% ipython --no-banner

In [1]: import numpy as np

In [2]: import numpy.linalg as la

In [3]: np.set_printoptions(suppress=True, linewidth=200)

In [4]: def rnd(a):
   ...:     return np.round(a, 1) + 0
   ...: 

In [5]: X = np.load("test17.npy")

In [6]: print(X)
[[ 5.7 -1.1  3. ]
 [ 6.8 -0.1  2.9]
 [ 6.   1.   3.5]
 [ 4.8 -0.7  4.1]
 [ 8.1  0.1  3.8]
 [ 5.5  0.3  1. ]
 [ 7.5  0.6  3.3]
 [ 7.4  0.8  0.7]
 [ 7.6 -1.2  3.6]
 [ 4.3 -0.2  2.4]
 [ 5.4 -0.1  3.4]
 [ 5.9  1.1  2.7]
 [ 7.8 -0.5  3.4]
 [ 5.2 -0.5  1.3]
 [ 4.8  1.6  3.1]
 [ 4.5 -1.4  3.1]
 [ 6.3 -0.2  2.2]
 [ 6.  -1.4  4. ]
 [ 5.8 -0.6  3. ]
 [ 5.2  1.7  3.9]
 [ 7.3  0.7  4. ]
 [ 6.1  0.8  2.3]
 [ 4.8 -0.5  2.7]
 [ 5.6  0.1  4.1]
 [ 4.5 -0.7  4.7]
 [ 6.7  0.4  3.2]
 [ 6.6  1.7  3.9]
 [ 5.9  0.7  1.8]
 [ 4.5 -0.5  3.6]
 [ 6.1  1.2  3.1]
 [ 5.6  0.8  4.2]
 [ 5.5 -1.4  2.3]
 [ 6.5 -0.4  4.9]
 [ 5.8 -0.1  4.8]
 [ 6.5  0.1  2.3]
 [ 6.6 -0.6  1.3]
 [ 5.5  0.2  2.8]
 [ 5.2  0.3  4.1]
 [ 7.6 -0.3  3.2]]

In [7]: cen = (X - X.mean(axis=0)) / X.std(axis=0)

In [8]: print(rnd(cen.std(axis=0)))
[1. 1. 1.]

In [9]: beta = la.lstsq(np.delete(cen, 2, axis=1), cen[:, 2])[0]

In [10]: print(np.abs(beta).argmax())
0

In [11]: print(rnd(beta))
[0. 0.]

In [12]: print(rnd(1 - np.var(cen[:, 2] - np.delete(cen, 2, axis=1) @ beta)))
0.0

In [13]: M2 = np.c_[X[:, :2] @ np.array([[-4, 2], [4, -4]]), np.array([-2, 1, 2, -2, -2, -2, -2, -1, 1, -1, -2, 1, -1, 1, 2, 1, 0, -1, -1, 0, -1, -2, -1, 0, -1, -2, 2, 1, 2, 2, 0, 0, -2, 0, -2, 0, 2, 0, -2])]

In [14]: print(rnd(M2))
[[-27.2  15.8  -2. ]
 [-27.6  14.    1. ]
 [-20.    8.    2. ]
 [-22.   12.4  -2. ]
 [-32.   15.8  -2. ]
 [-20.8   9.8  -2. ]
 [-27.6  12.6  -2. ]
 [-26.4  11.6  -1. ]
 [-35.2  20.    1. ]
 [-18.    9.4  -1. ]
 [-22.   11.2  -2. ]
 [-19.2   7.4   1. ]
 [-33.2  17.6  -1. ]
 [-22.8  12.4   1. ]
 [-12.8   3.2   2. ]
 [-23.6  14.6   1. ]
 [-26.   13.4   0. ]
 [-29.6  17.6  -1. ]
 [-25.6  14.   -1. ]
 [-14.    3.6   0. ]
 [-26.4  11.8  -1. ]
 [-21.2   9.   -2. ]
 [-21.2  11.6  -1. ]
 [-22.   10.8   0. ]
 [-20.8  11.8  -1. ]
 [-25.2  11.8  -2. ]
 [-19.6   6.4   2. ]
 [-20.8   9.    1. ]
 [-20.   11.    2. ]
 [-19.6   7.4   2. ]
 [-19.2   8.    0. ]
 [-27.6  16.6   0. ]
 [-27.6  14.6  -2. ]
 [-23.6  12.    0. ]
 [-25.6  12.6  -2. ]
 [-28.8  15.6   0. ]
 [-21.2  10.2   2. ]
 [-19.6   9.2   0. ]
 [-31.6  16.4  -2. ]]

In [15]: print(la.matrix_rank(np.c_[X, M2]))
4

In [16]: print(la.matrix_rank(M2))
3

In [17]: print(rnd(la.lstsq(X, M2[:, 0])[0]))
[-4.  4.  0.]

In [18]: idx = X[:, 1] > np.median(X[:, 1])

In [19]: r0 = X[idx].mean(axis=0) - X[~idx].mean(axis=0)

In [20]: print(rnd(r0))
[ 0.4  1.4 -0.2]

In [21]: print(idx.astype(int))
[0 0 1 0 1 1 1 1 0 0 0 1 0 0 1 0 0 0 0 1 1 1 0 1 0 1 1 1 0 1 1 0 0 0 1 0 1 1 0]

In [22]: print(np.argsort(-np.abs(r0).round(6), kind="stable"))
[1 0 2]

In [23]: print(((X - X.mean(axis=0)) @ r0 > 0).astype(int))
[0 1 1 0 1 1 1 1 0 0 0 1 0 0 1 0 0 0 0 1 1 1 0 0 0 1 1 1 0 1 1 0 0 0 1 0 1 0 1]

In [24]: r0 = np.array([2, -1, 2]) + 0.5

In [25]: K = np.outer(r0, r0) / (r0 @ r0)

In [26]: print(rnd(K))
[[ 0.5 -0.1  0.5]
 [-0.1  0.  -0.1]
 [ 0.5 -0.1  0.5]]

In [27]: proj = X @ la.solve(X.T @ X, X.T)

In [28]: print(rnd(proj @ X[:, 2]))
[3.  2.9 3.5 4.1 3.8 1.  3.3 0.7 3.6 2.4 3.4 2.7 3.4 1.3 3.1 3.1 2.2 4.  3.  3.9 4.  2.3 2.7 4.1 4.7 3.2 3.9 1.8 3.6 3.1 4.2 2.3 4.9 4.8 2.3 1.3 2.8 4.1 3.2]

In [29]: print(rnd(np.trace(proj)))
3.0

In [30]: print(la.matrix_rank(np.eye(39) - proj))
36

In [31]: print(np.allclose(proj @ proj, proj))
True

In [32]: print(np.allclose(K, K.T))
True

In [33]: print(np.allclose(K @ K.T, K.T @ K))
True

In [34]: print(rnd(np.sort(np.abs(la.eigvals(K)))))
[0. 0. 1.]

In [35]: M2 = np.array([[4, -2, 3], [8, 6, -7]])

In [36]: Z = np.kron(M2, K)

In [37]: print(Z.shape)
(6, 9)

In [38]: print(rnd(la.norm(Z, 2)), rnd(la.norm(M2, 2) * la.norm(K, 2)))
12.2 12.2

In [39]: left, sigma, Vh = la.svd(K)

In [40]: V = Vh[:(sigma > 1e-8).sum()]

In [41]: rng = np.random.default_rng(354424)

In [42]: x0 = K[0] + 2 * K[2] + rng.integers(2) * np.eye(3)[0]

In [43]: print(rnd(x0))
[ 1.5 -0.3  1.5]

In [44]: print(np.allclose(V.T @ V @ x0, x0))
True

In [45]: print(la.matrix_rank(np.vstack([K, x0])))
1

In [46]: print(rnd(la.norm(x0 - V.T @ V @ x0)))
0.0

In [47]: print(rnd(np.diag(V.T @ V)))
[0.5 0.  0.5]

In [48]: print(rnd(V.T @ V))
[[ 0.5 -0.1  0.5]
 [-0.1  0.  -0.1]
 [ 0.5 -0.1  0.5]]
